In [1]: import numpy as np

In [2]: np.set_printoptions(precision=3, suppress=True, linewidth=160, sign=" ")

In [3]: basis = np.sign(np.array([[-2, -2, 2], [2, -4, 4], [0, 7, 4]]))

In [4]: B = (np.tril(basis, -1) + np.eye(3)) @ (np.triu(basis, 1) + np.eye(3))

In [5]: ev = np.array([-5, 4, 1])

In [6]: data = np.rint(B * ev @ np.linalg.inv(B)) + 0

In [7]: data
Out[7]: 
array([[ 19., -24.,  15.],
       [ 12., -17.,  12.],
       [ -6.,   6.,  -2.]])

In [8]: ev, vecs = np.linalg.eig(data)

In [9]: np.round(data @ vecs[:, 0] - ev[0] * vecs[:, 0], 3) + 0
Out[9]: array([ 0.,  0.,  0.])

In [10]: round(np.prod(ev), 3)
Out[10]: np.float64(-20.0)

In [11]: np.sort(np.linalg.eigvals(np.linalg.inv(data)))
Out[11]: array([-0.2 ,  0.25,  1.  ])

In [12]: np.argsort(-np.linalg.norm(data, axis=0).round(6), kind="stable")[:3]
Out[12]: array([ 1,  0,  2])

In [13]: np.linalg.cond(data) > 100
Out[13]: np.True_

In [14]: np.linalg.matrix_rank(data, rtol=0.1)
Out[14]: np.int64(1)

In [15]: round(float(np.linalg.norm(data, 2) / np.linalg.norm(data)), 3)
Out[15]: 0.998

In [16]: B = np.array([[-1, -4, -4], [0, 3, 5]])

In [17]: basis = np.kron(B, data)

In [18]: basis
Out[18]: 
array([[ -19.,   24.,  -15.,  -76.,   96.,  -60.,  -76.,   96.,  -60.],
       [ -12.,   17.,  -12.,  -48.,   68.,  -48.,  -48.,   68.,  -48.],
       [   6.,   -6.,    2.,   24.,  -24.,    8.,   24.,  -24.,    8.],
       [   0.,   -0.,    0.,   57.,  -72.,   45.,   95., -120.,   75.],
       [   0.,   -0.,    0.,   36.,  -51.,   36.,   60.,  -85.,   60.],
       [  -0.,    0.,   -0.,  -18.,   18.,   -6.,  -30.,   30.,  -10.]])

In [19]: basis.shape
Out[19]: (6, 9)

In [20]: data.mean(axis=0)
Out[20]: array([  8.333, -11.667,   8.333])

In [21]: np.linalg.svd(data, compute_uv=False)
Out[21]: array([ 42.508,   2.841,   0.166])

In [22]: data - data[0]
Out[22]: 
array([[  0.,   0.,   0.],
       [ -7.,   7.,  -3.],
       [-25.,  30., -17.]])

In [23]: np.unravel_index(np.abs(data).argmax(), data.shape)
Out[23]: (np.int64(0), np.int64(1))

In [24]: round(float(np.linalg.norm(data)), 3)
Out[24]: 42.603

In [25]: np.allclose(data @ data.T, data.T @ data)
Out[25]: False

In [26]: np.linalg.determinant(data)
AttributeError: module 'numpy.linalg' has no attribute 'determinant'


In [27]: np.allclose(data, data.T)
Out[27]: False

In [28]: m1 = np.load("case5.npy")

In [29]: m1
Out[29]: 
array([[ 53,  32,  69],
       [ 32,  20,  42],
       [ 69,  42,  90]])

In [30]: m1.shape
Out[30]: (3, 3)

In [31]: np.unravel_index(np.abs(m1).argmax(), m1.shape)
Out[31]: (np.int64(2), np.int64(2))

In [32]: np.linalg.matrix_rank(m1)
Out[32]: np.int64(2)

In [33]: m1.sum(axis=1)
Out[33]: array([ 154,   94,  201])

In [34]: np.round(np.linalg.svd(m1, compute_uv=False), 3) + 0
Out[34]: array([ 162.502,    0.498,    0.   ])

In [35]: np.abs(m1).max()
Out[35]: np.int64(90)

In [36]: m1 - m1[0]
Out[36]: 
array([[  0,   0,   0],
       [-21, -12, -27],
       [ 16,  10,  21]])

In [37]: m1[:, 3]
IndexError: index 3 is out of bounds for axis 1 with size 3


In [38]: left, sv, Vt = np.linalg.svd(m1)

In [39]: vecs = Vt[:(sv > 1e-8).sum()]

In [40]: rng = np.random.default_rng(64993)

In [41]: x = m1[0] + -2 * m1[1] + rng.integers(2) * np.eye(3)[1]

In [42]: x
Out[42]: array([-11.,  -8., -15.])

In [43]: np.diag(vecs.T @ vecs)
Out[43]: array([ 0.556,  0.889,  0.556])

In [44]: left, sv, Vt = np.linalg.svd(m1)

In [45]: np.argmax(sv[:-1] / (sv[1:] + 1e-6)) + 1
Out[45]: np.int64(2)

In [46]: B = left[:, :2] @ np.diag(sv[:2]) @ Vt[:2]

In [47]: np.round(np.linalg.norm(m1 - B) / np.linalg.norm(m1), 3)
Out[47]: np.float64(0.0)

In [48]: B
Out[48]: 
array([[ 53.,  32.,  69.],
       [ 32.,  20.,  42.],
       [ 69.,  42.,  90.]])

In [49]: np.round(np.abs(m1 - B).max(), 3)
Out[49]: np.float64(0.0)

In [50]: ev, vecs = np.linalg.eigh(m1)

In [51]: np.linalg.eigvalsh(m1 + 4 * np.eye(3))
Out[51]: array([   4.   ,    4.498,  166.502])

In [52]: round(float(ev.sum()), 3), np.trace(m1)
Out[52]: (163.0, np.int64(163))

In [53]: np.round(vecs.T @ m1 @ vecs, 3) + 0
Out[53]: 
array([[   0.   ,    0.   ,    0.   ],
       [   0.   ,    0.498,    0.   ],
       [   0.   ,    0.   ,  162.502]])

In [54]: ev.round(3) + 0
Out[54]: array([   0.   ,    0.498,  162.502])

In [55]: np.round(np.abs(np.linalg.eigvals(m1)).max(), 3)
Out[55]: np.float64(162.502)

In [56]: feats = np.array([[3, 2, 0], [2, 2, 2], [2, 3, 1], [1, 0, 1]]) * (rng.random((4, 3)) < 0.3)

In [57]: feats
Out[57]: 
array([[ 0,  2,  0],
       [ 0,  0,  0],
       [ 0,  0,  0],
       [ 0,  0,  0]])

In [58]: np.linalg.matrix_rank(feats, rtol=0.1)
Out[58]: np.int64(1)

In [59]: [round(float(x), 3) for x in np.linalg.svd(feats, compute_uv=False)[:3]]
Out[59]: [2.0, 0.0, 0.0]

In [60]: np.linalg.cond(feats) > 100
Out[60]: np.True_

In [61]: r = np.linalg.matrix_rank(feats)

In [62]: r
Out[62]: np.int64(1)

In [63]: ns = np.linalg.svd(feats)[2][r:].T

In [64]: np.allclose(feats @ ns, 0)
Out[64]: True

In [65]: [int(np.linalg.matrix_rank(feats[:i])) for i in range(1, len(feats) + 1)]
Out[65]: [1, 1, 1, 1]

In [66]: [int(np.linalg.matrix_rank(np.delete(feats, i, axis=0))) for i in range(4)]
Out[66]: [0, 1, 1, 1]

In [67]: left, sv, Vt = np.linalg.svd(feats)

In [68]: np.argmax(sv[:-1] / (sv[1:] + 1e-6)) + 1
Out[68]: np.int64(1)

In [69]: B = left[:, :1] @ np.diag(sv[:1]) @ Vt[:1]

In [70]: np.linalg.matrix_rank(B)
Out[70]: np.int64(1)

In [71]: np.linalg.matrix_rank(feats, rtol=0.05)
Out[71]: np.int64(1)

In [72]: round(np.linalg.norm(feats - B, 2), 3), sv[1]
Out[72]: (np.float64(0.0), np.float64(0.0))

In [73]: B
Out[73]: 
array([[ 0.,  2.,  0.],
       [ 0.,  0.,  0.],
       [ 0.,  0.,  0.],
       [ 0.,  0.,  0.]])

In [74]: left, sv, Vt = np.linalg.svd(feats)

In [75]: vecs = Vt[:(sv > 1e-8).sum()]

In [76]: x = feats[2] + 2 * feats[3] + rng.integers(2) * np.eye(3)[2]

In [77]: x
Out[77]: array([ 0.,  0.,  0.])

In [78]: np.round(np.linalg.norm(x - vecs.T @ vecs @ x), 3)
Out[78]: np.float64(0.0)

In [79]: np.diag(vecs.T @ vecs)
Out[79]: array([ 0.,  1.,  0.])

In [80]: vecs.T @ vecs
Out[80]: 
array([[ 0.,  0.,  0.],
       [ 0.,  1.,  0.],
       [ 0.,  0.,  0.]])

In [81]: np.linalg.matrix_rank(np.vstack([feats, x]))
Out[81]: np.int64(1)

In [82]: W0 = np.loadtxt("a.csv", delimiter=",")

In [83]: W0
Out[83]: 
array([[-1.1  , -0.1  ,  0.2  ,  1.4  ],
       [ 1.449, -0.907,  0.98 , -1.132],
       [ 1.6  , -0.2  ,  1.3  , -1.3  ]])

In [84]: f, g = W0[1], W0[2]

In [85]: round(f @ g, 3)
Out[85]: np.float64(5.245)

In [86]: p = (f @ g) / (f @ f) * f

In [87]: g - p
Out[87]: array([ 0.128,  0.721,  0.305, -0.15 ])

In [88]: np.linalg.matrix_rank(np.outer(f, g))
Out[88]: np.int64(1)

In [89]: round((g - p) @ f, 3)
Out[89]: np.float64(-0.0)

In [90]: p
Out[90]: array([ 1.472, -0.921,  0.995, -1.15 ])

In [91]: B = W0 / np.sqrt((W0 ** 2).mean(axis=1, keepdims=True))

In [92]: W0 - W0.mean(axis=1, keepdims=True)
Out[92]: 
array([[-1.2  , -0.2  ,  0.1  ,  1.3  ],
       [ 1.352, -1.005,  0.882, -1.229],
       [ 1.25 , -0.55 ,  0.95 , -1.65 ]])

In [93]: B[2]
Out[93]: array([ 1.309, -0.164,  1.063, -1.063])

In [94]: np.linalg.matrix_rank(B) == np.linalg.matrix_rank(W0)
Out[94]: np.True_

In [95]: np.linalg.norm(B, axis=1)
Out[95]: array([ 2.,  2.,  2.])

In [96]: np.linalg.matrix_rank(W0 - W0.mean(axis=1, keepdims=True))
Out[96]: np.int64(3)

In [97]: x = np.array([0, 3, 3, 3])

In [98]: a = np.maximum(W0 @ x, 0)

In [99]: np.maximum(W0 @ (3 * x), 0)
Out[99]: array([ 13.5,   0. ,   0. ])

In [100]: np.maximum(W0 @ x, 0) - np.maximum(-W0 @ x, 0)
Out[100]: array([ 4.5  , -3.177, -0.6  ])

In [101]: W0.mean(axis=0)
Out[101]: array([ 0.65 , -0.402,  0.827, -0.344])

In [102]: W0[:, 4]
IndexError: index 4 is out of bounds for axis 1 with size 4


In [103]: W0 - W0[0]
Out[103]: 
array([[ 0.   ,  0.   ,  0.   ,  0.   ],
       [ 2.549, -0.807,  0.78 , -2.532],
       [ 2.7  , -0.1  ,  1.1  , -2.7  ]])

In [104]: np.linalg.svd(W0, compute_uv=False)
Out[104]: array([ 3.583,  1.11 ,  0.546])

In [105]: np.zeros(3, 4)
TypeError: Cannot interpret '4' as a data type


In [106]: w1 = np.array([[7, 3, -4, -4], [-8, 7, 7, 8], [-9, 9, -5, 7], [4, 1, -1, -3]])

In [107]: beta = np.array([0, 0, 2, 3])

In [108]: act = np.maximum(W0 @ w1 + beta, 0)

In [109]: (act > 0).mean(axis=0)
Out[109]: array([ 0.333,  0.667,  0.333,  1.   ])

In [110]: act
Out[110]: 
array([[  0.   ,   0.   ,   3.3  ,   3.8  ],
       [  4.051,   5.686,   0.   ,   0.204],
       [  0.   ,  13.8  ,   0.   ,   8.   ]])

In [111]: basis = np.array([[4, 0], [-1, 2], [8, 9], [-6, 7]])

In [112]: act @ basis
Out[112]: 
array([[  3.6  ,  56.3  ],
       [  9.294,  12.8  ],
       [-61.8  ,  83.6  ]])

In [113]: (act @ basis).round(6).argmax(axis=1)
Out[113]: array([ 1,  1,  1])

In [114]: E = np.array([[-0.2, 1.0, 0.9, 0.0],
     ...:     [1.6, 0.2, 1.1, -1.7],
     ...:     [-1.8, 0.4, -0.7, -0.4],
     ...:     [-0.6, 0.8, 1.3, 1.1]])

In [115]: lab = rng.permutation(4)

In [116]: lab
Out[116]: array([ 1,  2,  3,  0])

In [117]: B = E[lab][:, lab]

In [118]: B
Out[118]: 
array([[ 0.2,  1.1, -1.7,  1.6],
       [ 0.4, -0.7, -0.4, -1.8],
       [ 0.8,  1.3,  1.1, -0.6],
       [ 1. ,  0.9,  0. , -0.2]])

In [119]: np.round(np.linalg.det(B), 3), round(float(np.linalg.det(E[lab])), 3)
Out[119]: (np.float64(-2.86), 2.86)

In [120]: round(np.trace(B), 3)
Out[120]: np.float64(0.4)

In [121]: B = E / np.linalg.norm(E, axis=1, keepdims=True)

In [122]: gram = B @ B.T

In [123]: np.linalg.norm(B, axis=1)
Out[123]: array([ 1.,  1.,  1.,  1.])

In [124]: np.argwhere(np.triu(np.abs(gram) > 0.95, 1))
Out[124]: array([], shape=(0, 2), dtype=int64)

In [125]: x = np.array([0, -1, 2, 2])

In [126]: a = np.maximum(E @ x, 0)

In [127]: np.maximum(E @ (3 * x), 0)
Out[127]: array([  2.4,   0. ,   0. ,  12. ])

In [128]: np.flatnonzero(a > 1e-9)
Out[128]: array([ 0,  3])

In [129]: round(np.linalg.det(E[::-1]), 3)
Out[129]: np.float64(-2.86)

In [130]: np.kron(np.eye(2, dtype=int), E)
Out[130]: 
array([[-0.2,  1. ,  0.9,  0. , -0. ,  0. ,  0. ,  0. ],
       [ 1.6,  0.2,  1.1, -1.7,  0. ,  0. ,  0. , -0. ],
       [-1.8,  0.4, -0.7, -0.4, -0. ,  0. , -0. , -0. ],
       [-0.6,  0.8,  1.3,  1.1, -0. ,  0. ,  0. ,  0. ],
       [-0. ,  0. ,  0. ,  0. , -0.2,  1. ,  0.9,  0. ],
       [ 0. ,  0. ,  0. , -0. ,  1.6,  0.2,  1.1, -1.7],
       [-0. ,  0. , -0. , -0. , -1.8,  0.4, -0.7, -0.4],
       [-0. ,  0. ,  0. ,  0. , -0.6,  0.8,  1.3,  1.1]])

In [131]: np.linalg.eigvals(E)
Out[131]: array([-1.307+0.j   ,  1.006+0.j   ,  0.35 +1.433j,  0.35 -1.433j])

In [132]: F = np.loadtxt("mat.csv", delimiter=",")

In [133]: F
Out[133]: 
array([[ 0.5  ,  0.9  , -1.6  ],
       [-0.1  , -1.9  ,  1.4  ],
       [ 0.462,  0.886, -1.68 ]])

In [134]: round(np.linalg.norm(F) ** 2 / np.linalg.norm(F, 2) ** 2, 3)
Out[134]: np.float64(1.059)

In [135]: np.linalg.norm(F, axis=1)
Out[135]: array([ 1.903,  2.362,  1.955])

In [136]: np.linalg.norm(F, axis=1).argmax()
Out[136]: np.int64(1)

In [137]: round(float(np.linalg.norm(F, 1)), 3), np.round(np.linalg.norm(F, np.inf), 3)
Out[137]: (4.68, np.float64(3.4))

In [138]: B = np.array([[0]])

In [139]: basis = np.array([[2, 1, 0], [0, 0, 0], [2, 1, 2]])

In [140]: K = np.block([[B, np.array([[9, 5, 2]])], [np.zeros((3, 1)), basis]])

In [141]: K
Out[141]: 
array([[ 0.,  9.,  5.,  2.],
       [ 0.,  2.,  1.,  0.],
       [ 0.,  0.,  0.,  0.],
       [ 0.,  2.,  1.,  2.]])

In [142]: r = np.linalg.matrix_rank(K)

In [143]: r
Out[143]: np.int64(3)

In [144]: ns = np.linalg.svd(K)[2][r:].T

In [145]: [int(np.linalg.matrix_rank(np.delete(K, i, axis=0))) for i in range(4)]
Out[145]: [2, 2, 3, 2]

In [146]: np.allclose(K @ ns, 0)
Out[146]: True

In [147]: K @ ns
Out[147]: 
array([[ 0.],
       [ 0.],
       [ 0.],
       [ 0.]])

In [148]: ns.shape
Out[148]: (4, 1)

In [149]: [int(np.linalg.matrix_rank(K[:i])) for i in range(1, len(K) + 1)]
Out[149]: [1, 2, 2, 3]

In [150]: np.linalg.matrix_rank(K.T @ K), np.linalg.matrix_rank(K @ K.T)
Out[150]: (np.int64(3), np.int64(3))

In [151]: np.linalg.eigvals(K)
Out[151]: array([ 0.,  2.,  2.,  0.])

In [152]: np.poly(K)
Out[152]: array([ 1., -4.,  4.,  0.,  0.])

In [153]: theta = np.radians(60)

In [154]: Rm = np.eye(4)

In [155]: Rm[1, 1] = Rm[3, 3] = np.cos(theta)

In [156]: Rm[1, 3], Rm[3, 1] = -np.sin(theta), np.sin(theta)

In [157]: Rm
Out[157]: 
array([[ 1.   ,  0.   ,  0.   ,  0.   ],
       [ 0.   ,  0.5  ,  0.   , -0.866],
       [ 0.   ,  0.   ,  1.   ,  0.   ],
       [ 0.   ,  0.866,  0.   ,  0.5  ]])

In [158]: B = K @ Rm.T

In [159]: np.linalg.svd(K, compute_uv=False), np.linalg.svd(B, compute_uv=False)
Out[159]: 
(array([ 11.023,   1.572,   0.115,   0.   ]),
 array([ 11.023,   1.572,   0.115,   0.   ]))

In [160]: np.allclose(np.linalg.norm(K, axis=1), np.linalg.norm(B, axis=1))
Out[160]: True

In [161]: round(float(np.linalg.det(Rm)), 3), np.trace(Rm)
Out[161]: (1.0, np.float64(3.0))
